% python3 -q
>>> import numpy as np
>>> np.set_printoptions(precision=1, suppress=True, linewidth=100)
>>> tidy = lambda a: np.round(a, 1) + 0
>>> F = np.load("data.npy")
>>> print(F)
[[ 0 -1  1  0  0 -3]
 [ 1  0 -3  0  1  3]
 [-1  3  0  2  0 -1]
 [ 0  0 -2  0  0 -1]
 [ 0 -1  0  0  0  1]
 [ 3 -3  1  1 -1  0]]
>>> x0 = np.array([-1, 1, 0, -1, 2, 2])
>>> print((F * x0).sum(axis=1))
[-7  7  0 -2  1 -9]
>>> print(F @ np.eye(6)[0])
[ 0.  1. -1.  0.  0.  3.]
>>> print((F @ x0).argmax())
1
>>> print(F * x0)
[[ 0 -1  0  0  0 -6]
 [-1  0  0  0  2  6]
 [ 1  3  0 -2  0 -2]
 [ 0  0  0  0  0 -2]
 [ 0 -1  0  0  0  2]
 [-3 -3  0 -1 -2  0]]
>>> M2 = np.array([[-1, 1, 0, -1, 2, 2, 2, 3, 2, 1, -2],
...     [-2, -3, 3, 1, -1, 2, 3, -1, -2, -3, 3]])
>>> data = M2.T @ M2
>>> print(data)
[[  5   5  -6  -1   0  -6  -8  -1   2   5  -4]
 [  5  10  -9  -4   5  -4  -7   6   8  10 -11]
 [ -6  -9   9   3  -3   6   9  -3  -6  -9   9]
 [ -1  -4   3   2  -3   0   1  -4  -4  -4   5]
 [  0   5  -3  -3   5   2   1   7   6   5  -7]
 [ -6  -4   6   0   2   8  10   4   0  -4   2]
 [ -8  -7   9   1   1  10  13   3  -2  -7   5]
 [ -1   6  -3  -4   7   4   3  10   8   6  -9]
 [  2   8  -6  -4   6   0  -2   8   8   8 -10]
 [  5  10  -9  -4   5  -4  -7   6   8  10 -11]
 [ -4 -11   9   5  -7   2   5  -9 -10 -11  13]]
>>> print([round(float(x), 1) for x in np.linalg.svd(data, compute_uv=False)[:3]])
[63.3, 29.7, 0.0]
>>> print(np.linalg.matrix_rank(data, rtol=0.1))
2
>>> print(np.argsort(-np.linalg.norm(data, axis=0).round(6), kind="stable")[:3])
[10  1  9]
>>> print(np.linalg.cond(data) > 100)
True
>>> rng = np.random.default_rng(18608)
>>> lab = rng.integers(0, 3, 11)
>>> K = np.triu((lab[:, None] == lab) & (rng.random((11, 11)) < 0.8), 1).astype(int)
>>> K += K.T
>>> print(K)
[[0 1 0 0 1 0 0 1 0 0 0]
 [1 0 0 0 0 0 0 0 0 0 0]
 [0 0 0 0 0 1 0 0 0 1 1]
 [0 0 0 0 0 1 0 0 1 1 1]
 [1 0 0 0 0 0 0 1 0 0 0]
 [0 0 1 1 0 0 0 0 1 1 1]
 [0 0 0 0 0 0 0 0 0 0 0]
 [1 0 0 0 1 0 0 0 0 0 0]
 [0 0 0 1 0 1 0 0 0 1 1]
 [0 0 1 1 0 1 0 0 1 0 1]
 [0 0 1 1 0 1 0 0 1 1 0]]
>>> vals, evecs = np.linalg.eigh(K)
>>> print(tidy(np.linalg.eigvalsh(K @ K)))
[ 0.   0.1  0.1  1.   1.   1.   1.   2.2  3.3  4.7 19.6]
>>> print(tidy(evecs @ np.diag(vals) @ evecs.T))
[[0. 1. 0. 0. 1. 0. 0. 1. 0. 0. 0.]
 [1. 0. 0. 0. 0. 0. 0. 0. 0. 0. 0.]
 [0. 0. 0. 0. 0. 1. 0. 0. 0. 1. 1.]
 [0. 0. 0. 0. 0. 1. 0. 0. 1. 1. 1.]
 [1. 0. 0. 0. 0. 0. 0. 1. 0. 0. 0.]
 [0. 0. 1. 1. 0. 0. 0. 0. 1. 1. 1.]
 [0. 0. 0. 0. 0. 0. 0. 0. 0. 0. 0.]
 [1. 0. 0. 0. 1. 0. 0. 0. 0. 0. 0.]
 [0. 0. 0. 1. 0. 1. 0. 0. 0. 1. 1.]
 [0. 0. 1. 1. 0. 1. 0. 0. 1. 0. 1.]
 [0. 0. 1. 1. 0. 1. 0. 0. 1. 1. 0.]]
>>> print(np.unique(vals.round(6) + 0, return_counts=True)[1])
[1 1 4 1 1 1 1 1]
>>> print(tidy(vals))
[-1.8 -1.5 -1.  -1.  -1.  -1.   0.   0.3  0.4  2.2  4.4]
>>> print(tidy(vals.sum()), np.trace(K))
0.0 0
>>> print((vals > 1e-8).sum(), (vals < -1e-8).sum())
4 6
>>> Uu, sv, VT = np.linalg.svd(K)
>>> print(np.argmax(sv[:-1] / (sv[1:] + 1e-6)) + 1)
10
>>> M2 = Uu[:, :10] @ np.diag(sv[:10]) @ VT[:10]
>>> print(tidy(np.linalg.norm(K - M2) / np.linalg.norm(K)))
0.0
>>> print(np.linalg.matrix_rank(K, rtol=0.05))
10
>>> print(tidy(M2))
[[0. 1. 0. 0. 1. 0. 0. 1. 0. 0. 0.]
 [1. 0. 0. 0. 0. 0. 0. 0. 0. 0. 0.]
 [0. 0. 0. 0. 0. 1. 0. 0. 0. 1. 1.]
 [0. 0. 0. 0. 0. 1. 0. 0. 1. 1. 1.]
 [1. 0. 0. 0. 0. 0. 0. 1. 0. 0. 0.]
 [0. 0. 1. 1. 0. 0. 0. 0. 1. 1. 1.]
 [0. 0. 0. 0. 0. 0. 0. 0. 0. 0. 0.]
 [1. 0. 0. 0. 1. 0. 0. 0. 0. 0. 0.]
 [0. 0. 0. 1. 0. 1. 0. 0. 0. 1. 1.]
 [0. 0. 1. 1. 0. 1. 0. 0. 1. 0. 1.]
 [0. 0. 1. 1. 0. 1. 0. 0. 1. 1. 0.]]
>>> print(tidy(np.abs(K - M2).max()))
0.0
>>> G = K.T @ K
>>> print(G)
[[3 0 0 0 1 0 0 1 0 0 0]
 [0 1 0 0 1 0 0 1 0 0 0]
 [0 0 3 3 0 2 0 0 3 2 2]
 [0 0 3 4 0 3 0 0 3 3 3]
 [1 1 0 0 2 0 0 1 0 0 0]
 [0 0 2 3 0 5 0 0 3 4 4]
 [0 0 0 0 0 0 0 0 0 0 0]
 [1 1 0 0 1 0 0 2 0 0 0]
 [0 0 3 3 0 3 0 0 4 3 3]
 [0 0 2 3 0 4 0 0 3 5 4]
 [0 0 2 3 0 4 0 0 3 4 5]]
>>> print(np.linalg.matrix_rank(G))
10
>>> print(np.trace(G), (K ** 2).sum())
34 34
>>> print([round(float(np.linalg.det(K[:i, :i])), 2) + 0 for i in range(1, 12)])
[0.0, -1.0, 0.0, 0.0, 0.0, 0.0, 0.0, 0.0, 0.0, 0.0, 0.0]
>>> print(np.all(np.linalg.eigvalsh(K) > 0))
False
>>> print(tidy(np.linalg.eigvalsh(K).min()))
-1.8
>>> mat = np.array([[-0.9, -1.6, -0.3, -0.8, -0.3, 1.5],
...     [0.0, -0.4, 0.8, 2.3, -0.6, 0.1],
...     [-1.1, -1.7, -1.6, -0.1, 0.1, -0.1],
...     [1.7, -1.1, 0.3, -0.5, 0.0, -0.6],
...     [-0.6, -1.4, 0.3, -0.2, -0.1, 1.8],
...     [1.1, -0.2, -2.0, -2.2, -1.0, -0.8],
...     [0.4, 0.5, -0.1, 1.9, -0.2, 0.6],
...     [-0.2, -0.8, -1.5, -0.5, 0.6, -0.3],
...     [-2.2, 0.2, 0.3, 0.7, -0.3, -0.7],
...     [0.8, 0.6, -0.7, -0.5, -0.5, -1.1],
...     [-0.2, 0.3, -1.4, 0.6, 0.4, -1.8]])
>>> mat[:, 4] *= 10
>>> print(mat)
[[ -0.9  -1.6  -0.3  -0.8  -3.    1.5]
 [  0.   -0.4   0.8   2.3  -6.    0.1]
 [ -1.1  -1.7  -1.6  -0.1   1.   -0.1]
 [  1.7  -1.1   0.3  -0.5   0.   -0.6]
 [ -0.6  -1.4   0.3  -0.2  -1.    1.8]
 [  1.1  -0.2  -2.   -2.2 -10.   -0.8]
 [  0.4   0.5  -0.1   1.9  -2.    0.6]
 [ -0.2  -0.8  -1.5  -0.5   6.   -0.3]
 [ -2.2   0.2   0.3   0.7  -3.   -0.7]
 [  0.8   0.6  -0.7  -0.5  -5.   -1.1]
 [ -0.2   0.3  -1.4   0.6   4.   -1.8]]
>>> x0 = np.array([2, 1, 2, 0, 0, 0])
>>> y = mat @ x0
>>> print(tidy(np.linalg.pinv(mat) @ mat))
[[1. 0. 0. 0. 0. 0.]
 [0. 1. 0. 0. 0. 0.]
 [0. 0. 1. 0. 0. 0.]
 [0. 0. 0. 1. 0. 0.]
 [0. 0. 0. 0. 1. 0.]
 [0. 0. 0. 0. 0. 1.]]
>>> print(tidy(np.linalg.lstsq(mat, y)[0]))
[2. 1. 2. 0. 0. 0.]
>>> print(tidy(y))
[-4.   1.2 -7.1  2.9 -2.  -2.   1.1 -4.2 -3.6  0.8 -2.9]
>>> y = y + 0.3 * rng.normal(size=11)
>>> print(tidy(y))
[-4.   0.3 -7.3  2.8 -1.7 -1.5  1.1 -4.6 -3.5  0.5 -2.6]
>>> b, *_ = np.linalg.lstsq(mat, y)
>>> print(tidy(mat.T @ (y - mat @ b)))
[0. 0. 0. 0. 0. 0.]
>>> print(tidy(np.linalg.norm(y - mat @ b)))
1.0
>>> J = np.array([[1, 0, 0, -2, -1, 2, 1, -2, -2, 2, 2, -1],
...     [-2, -2, 2, 0, -1, -2, 1, -2, -1, -2, 0, -1],
...     [1, -2, -2, 0, -2, 2, -1, 1, -2, 2, 2, 2],
...     [-2, -2, 0, 1, 1, -2, 0, 2, 2, -1, 1, 2],
...     [-1, 0, 1, 2, -1, 1, 2, -2, 1, 0, 2, -1],
...     [-1, 1, 1, 2, 0, -1, 0, 0, 1, -1, 0, 0],
...     [1, -2, -2, -2, 0, 2, -1, 1, -1, 0, 0, -2],
...     [2, 1, -1, -2, -2, -2, 1, -1, -2, 0, -2, 2],
...     [2, -2, 1, 1, 2, 2, -1, 1, 0, -1, 2, 0],
...     [0, -1, -2, -1, -2, 2, 0, -1, -1, 2, 1, -2],
...     [1, 0, 1, -2, 1, 2, -2, -2, -2, -2, 1, 0],
...     [-1, -1, -1, -1, 0, 1, -2, -2, -1, 1, -2, -2]])
>>> print(J)
[[ 1  0  0 -2 -1  2  1 -2 -2  2  2 -1]
 [-2 -2  2  0 -1 -2  1 -2 -1 -2  0 -1]
 [ 1 -2 -2  0 -2  2 -1  1 -2  2  2  2]
 [-2 -2  0  1  1 -2  0  2  2 -1  1  2]
 [-1  0  1  2 -1  1  2 -2  1  0  2 -1]
 [-1  1  1  2  0 -1  0  0  1 -1  0  0]
 [ 1 -2 -2 -2  0  2 -1  1 -1  0  0 -2]
 [ 2  1 -1 -2 -2 -2  1 -1 -2  0 -2  2]
 [ 2 -2  1  1  2  2 -1  1  0 -1  2  0]
 [ 0 -1 -2 -1 -2  2  0 -1 -1  2  1 -2]
 [ 1  0  1 -2  1  2 -2 -2 -2 -2  1  0]
 [-1 -1 -1 -1  0  1 -2 -2 -1  1 -2 -2]]
>>> def softmax(z):
...     e = np.exp(z - z.max(axis=-1, keepdims=True))
...     return e / e.sum(axis=-1, keepdims=True)
... 
>>> print(tidy(softmax(J[4])))
[0.  0.  0.1 0.2 0.  0.1 0.2 0.  0.1 0.  0.2 0. ]
>>> print(tidy(softmax(10 * J[4])))
[0.  0.  0.  0.3 0.  0.  0.3 0.  0.  0.  0.3 0. ]
>>> scores = J @ J.T / np.sqrt(12)
>>> print(tidy(softmax(scores + np.triu(np.full(scores.shape, -np.inf), 1))))
[[1.  0.  0.  0.  0.  0.  0.  0.  0.  0.  0.  0. ]
 [0.  1.  0.  0.  0.  0.  0.  0.  0.  0.  0.  0. ]
 [0.  0.  1.  0.  0.  0.  0.  0.  0.  0.  0.  0. ]
 [0.  0.  0.  1.  0.  0.  0.  0.  0.  0.  0.  0. ]
 [0.  0.  0.  0.  1.  0.  0.  0.  0.  0.  0.  0. ]
 [0.  0.1 0.  0.2 0.2 0.5 0.  0.  0.  0.  0.  0. ]
 [0.  0.  0.  0.  0.  0.  0.9 0.  0.  0.  0.  0. ]
 [0.  0.  0.  0.  0.  0.  0.  1.  0.  0.  0.  0. ]
 [0.  0.  0.  0.  0.  0.  0.  0.  1.  0.  0.  0. ]
 [0.2 0.  0.1 0.  0.  0.  0.1 0.  0.  0.7 0.  0. ]
 [0.  0.  0.  0.  0.  0.  0.  0.  0.  0.  1.  0. ]
 [0.  0.  0.  0.  0.  0.  0.  0.  0.  0.  0.  0.9]]
>>> print(tidy(softmax(scores)[4] @ J))
[-1.  -0.1  1.   1.9 -1.   0.9  1.9 -2.   0.9  0.   1.9 -1. ]
